$ python3 -q
>>> import numpy as np
>>> import numpy.linalg as la
>>> np.set_printoptions(suppress=True, linewidth=140)
>>> X = np.load("dump.npy")
>>> X
array([[-1,  4, -1,  2],
       [ 1, -2,  4,  2],
       [ 4, -5, -4,  3],
       [-2,  6, -5,  0]])
>>> U, sv, Vt = la.svd(X)
>>> V = Vt[:(sv > 1e-8).sum()]
>>> rng = np.random.default_rng(103)
>>> x0 = X[0] + 3 * X[2] + rng.integers(2) * np.eye(4)[2]
>>> x0
array([ 11., -11., -12.,  11.])
>>> np.allclose(V.T @ V @ x0, x0)
False
>>> np.round(np.diag(V.T @ V), 3)
array([0.266, 0.842, 0.982, 0.91 ])
>>> round(float(la.norm(x0 - V.T @ V @ x0)), 3)
0.135
>>> np.allclose(X[:-1].T @ la.lstsq(X[:-1].T, X[-1])[0], X[-1])
True
>>> np.argsort(-la.norm(X, axis=0).round(6), kind="stable")[:3]
array([1, 2, 0])
>>> la.cond(X) > 100
np.True_
>>> round(float(la.norm(X, 2) / la.norm(X)), 3)
0.782
>>> hat = np.triu(np.array([[3, 1, 3, 2], [3, 2, 0, 3], [2, 0, 0, 0], [1, 1, 1, 0]]), 1) + np.eye(4)
>>> M2 = hat @ X @ la.inv(hat)
>>> la.matrix_rank(M2)
np.int64(3)
>>> np.round(np.poly(M2), 3) + 0
array([   1.,    7.,   41., -124.,    0.])
>>> round(float(la.det(M2)), 3)
-0.0
>>> M2
array([[  8.,  -9., -43.,  24.],
       [ -5.,  21.,   4., -51.],
       [  4.,  -9., -16.,  22.],
       [ -2.,   8.,   1., -20.]])
>>> np.trace(M2), np.trace(X)
(np.float64(-7.0), np.int64(-7))
>>> J = np.array([[-0.1, -0.3, 0.6, 20.0],
...     [2.0, -0.6, -1.4, -4.0],
...     [1.6, 0.5, -1.4, -3.0]])
>>> J
array([[-0.1, -0.3,  0.6, 20. ],
       [ 2. , -0.6, -1.4, -4. ],
       [ 1.6,  0.5, -1.4, -3. ]])
>>> u = np.array([2, 1])
>>> np.round(np.convolve(J[0], u), 3)
array([-0.2, -0.7,  0.9, 40.6, 20. ])
>>> C2 = J.T @ J
>>> np.allclose(C2, C2.T)
True
>>> np.trace(C2), (J ** 2).sum()
(np.float64(436.55), np.float64(436.55))
>>> np.round(la.eigvalsh(C2)[::-1], 3) + 0
array([426.726,   9.191,   0.633,   0.   ])
>>> M2 = np.array([[3, 3, 2], [0, 0, 3], [3, 1, 2], [0, 2, 3]])
>>> np.round(np.einsum("ik,kj->ij", J, M2), 3)
array([[  1.5,  40.3,  60.1],
       [  1.8,  -3.4, -12.6],
       [  0.6,  -2.6,  -7.1]])
>>> print(np.einsum("ij,ij->i", J, J))
[400.46  22.32  13.77]
>>> la.matrix_rank(np.vstack([J, M2.T]))
np.int64(4)
>>> E = np.load("x.npy")
>>> print(E)
[[0.294 0.118 0.059 0.529]
 [0.167 0.333 0.5   0.   ]
 [0.048 0.333 0.19  0.429]
 [0.182 0.318 0.136 0.364]]
>>> M2 = E / np.sqrt((E ** 2).mean(axis=1, keepdims=True))
>>> print(la.matrix_rank(E - E.mean(axis=1, keepdims=True)))
3
>>> np.round(E - E.mean(axis=1, keepdims=True), 3)
array([[ 0.044, -0.132, -0.191,  0.279],
       [-0.083,  0.083,  0.25 , -0.25 ],
       [-0.202,  0.083, -0.06 ,  0.179],
       [-0.068,  0.068, -0.114,  0.114]])
>>> q, V = la.qr(E[:, :1])[0], la.qr(E[:, 1:])[0]
>>> sv = la.svd(q.T @ V, compute_uv=False)
>>> (sv > 0.9).sum()
np.int64(1)
>>> print(round(float(la.norm(q @ q.T - V @ V.T, 2)), 3))
1.0
>>> U, sv, Vt = la.svd(E, full_matrices=False)
>>> np.abs(U[:, 0]).round(6).argmax()
np.int64(2)
>>> print(U.shape, sv.shape, Vt.shape)
(4, 4) (4,) (4, 4)
>>> np.allclose(U * sv @ Vt, E)
True
>>> np.round(U.T @ U, 3) + 0
array([[1., 0., 0., 0.],
       [0., 1., 0., 0.],
       [0., 0., 1., 0.],
       [0., 0., 0., 1.]])
>>> print(np.round(np.abs(Vt[0]), 3))
[0.332 0.526 0.399 0.673]
>>> np.round(Vt @ Vt.T, 3) + 0
array([[1., 0., 0., 0.],
       [0., 1., 0., 0.],
       [0., 0., 1., 0.],
       [0., 0., 0., 1.]])
>>> M2 = E / la.norm(E, axis=1, keepdims=True)
>>> C2 = M2 @ M2.T
>>> print(round(float(np.degrees(np.arccos(np.clip(C2[0, 2], -1, 1)))), 3))
35.387
>>> C2[0].round(3)
array([1.   , 0.305, 0.815, 0.881])
>>> np.round(la.norm(M2, axis=1), 3)
array([1., 1., 1., 1.])
>>> feats = np.load("sample14.npy")
>>> print(feats)
[[2 1 3 1]
 [1 2 1 3]
 [3 1 2 1]
 [1 3 1 2]]
>>> M2 = la.inv(feats)
>>> print(np.round(feats @ M2, 3) + 0)
[[1. 0. 0. 0.]
 [0. 1. 0. 0.]
 [0. 0. 1. 0.]
 [0. 0. 0. 1.]]
>>> np.round(la.cond(feats), 3)
np.float64(7.0)
>>> (np.abs(M2) > 1e-9).astype(int)
array([[1, 1, 1, 1],
       [1, 1, 1, 1],
       [1, 1, 1, 1],
       [1, 1, 1, 1]])
>>> round(float(la.slogdet(feats)[0]), 3)
1.0
>>> np.round(la.eigvals(feats), 3)
array([ 7., -1.,  3., -1.])
>>> U, sv, Vt = la.svd(X)
>>> sv.round(3) + 0
array([10.433,  7.483,  3.626,  0.   ])
>>> M2 = U[:, :3] @ np.diag(sv[:3]) @ Vt[:3]
>>> M2.round(3) + 0
array([[-1.,  4., -1.,  2.],
       [ 1., -2.,  4.,  2.],
       [ 4., -5., -4.,  3.],
       [-2.,  6., -5.,  0.]])
>>> la.matrix_rank(M2)
np.int64(3)
>>> mat = np.loadtxt("run8.csv", delimiter=",")
>>> mat
array([[17.915, 16.064,  9.99 ],
       [ 7.995,  7.967,  1.998],
       [ 8.069,  8.035,  1.986]])
>>> hat = np.triu(np.array([[0, 5, 5], [3, 4, 1], [2, 2, 3]]), 1) + np.eye(3)
>>> M2 = hat @ mat @ la.inv(hat)
>>> M2.round(3)
array([[  98.235, -395.101,  -66.164],
       [  16.064,  -64.318,  -12.018],
       [   8.069,  -32.31 ,   -6.049]])
>>> round(float(np.trace(M2)), 3), np.trace(mat)
(27.868, np.float64(27.868))
>>> arr = np.load("block5.npy")
>>> arr
array([[0, 1, 0, 0],
       [1, 0, 0, 0],
       [0, 0, 0, 1],
       [0, 0, 1, 0]])
>>> ev, V = la.eig(arr)
>>> np.round(np.sort(la.eigvals(la.inv(arr))), 3)
array([-1., -1.,  1.,  1.])
>>> print(np.round(np.sort(la.eigvals(arr @ arr)), 3))
[1. 1. 1. 1.]
>>> np.prod(ev)
np.float64(1.0)
>>> K = np.load("out15.npy")
>>> K
array([[ 1.975,  0.907,  4.248,  0.102],
       [ 6.466,  3.587, 11.964, -0.763],
       [ 5.715,  2.928, 11.789,  0.407]])
>>> M2 = K / np.sqrt((K ** 2).mean(axis=1, keepdims=True))
>>> M2[0].round(3)
array([0.828, 0.38 , 1.78 , 0.043])
>>> la.matrix_rank(M2) == la.matrix_rank(K)
np.True_
>>> U, sv, Vt = la.svd(K)
>>> sv.round(3)
array([20.012,  1.035,  0.144])
>>> M2 = U[:, :1] @ np.diag(sv[:1]) @ Vt[:1]
>>> print(round(la.norm(K - M2, 2), 3), round(sv[1], 3))
1.035 1.035
>>> print(la.matrix_rank(K, rtol=0.05))
2
>>> round(la.norm(K - M2) / la.norm(K), 3)
np.float64(0.052)
>>> print(M2.round(3))
[[ 2.105  1.118  4.122 -0.057]
 [ 6.218  3.303 12.176 -0.168]
 [ 5.929  3.15  11.611 -0.16 ]]
>>> x0 = np.array([1, 0, -3, -3])
>>> la.norm(K @ x0) <= la.norm(K, 2) * la.norm(x0) + 1e-9
np.True_
>>> np.round(K @ x0, 3)
array([-11.075, -27.137, -30.873])
>>> print(np.sign((K @ x0).round(6)))
[-1. -1. -1.]
>>> np.round(K @ (2 * x0), 3)
array([-22.15 , -54.274, -61.746])
>>> x0 = np.array([3, 0, 0, -1])
>>> a = np.maximum(K @ x0, 0)
>>> np.round(np.maximum(K @ (3 * x0), 0), 3)
array([17.469, 60.483, 50.214])
>>> np.flatnonzero(a > 1e-9)
array([0, 1, 2])
>>> np.round(K.T @ a, 3)
array([237.519, 126.608, 463.267,  -7.977])
>>> M = np.array([[-2, -1, 1, 2], [-1, -2, -1, 1], [1, -1, -2, -1], [2, 1, -1, -2]])
>>> U, sv, Vt = la.svd(M, full_matrices=False)
>>> sv.round(3) + 0
array([5., 3., 0., 0.])
>>> np.round(U.T @ U, 3) + 0
array([[1., 0., 0., 0.],
       [0., 1., 0., 0.],
       [0., 0., 1., 0.],
       [0., 0., 0., 1.]])
>>> np.abs(U[:, 0]).round(6).argmax()
np.int64(0)
>>> (sv > 1e-8).sum()
np.int64(2)
>>> np.round(U.T @ M @ Vt.T, 3) + 0
array([[5., 0., 0., 0.],
       [0., 3., 0., 0.],
       [0., 0., 0., 0.],
       [0., 0., 0., 0.]])
>>> np.round(sv / sv[0], 3) + 0
array([1. , 0.6, 0. , 0. ])
>>> ev, V = la.eigh(M)
>>> np.round(V.T @ V, 3) + 0
array([[1., 0., 0., 0.],
       [0., 1., 0., 0.],
       [0., 0., 1., 0.],
       [0., 0., 0., 1.]])
>>> np.round(la.svd(M, compute_uv=False), 3) + 0
array([5., 3., 0., 0.])
>>> np.round(V.T @ M @ V, 3) + 0
array([[-5.,  0.,  0.,  0.],
       [ 0., -3.,  0.,  0.],
       [ 0.,  0.,  0.,  0.],
       [ 0.,  0.,  0.,  0.]])
>>> (ev > 1e-8).sum(), (ev < -1e-8).sum()
(np.int64(0), np.int64(2))
>>> round(ev.sum(), 3), np.trace(M)
(np.float64(-8.0), np.int64(-8))
>>> np.unique(ev.round(6) + 0, return_counts=True)[1]
array([1, 1, 2])
>>> ev.round(3) + 0
array([-5., -3.,  0.,  0.])
>>> np.round(la.eigvalsh(M @ M), 3) + 0
array([ 0.,  0.,  9., 25.])
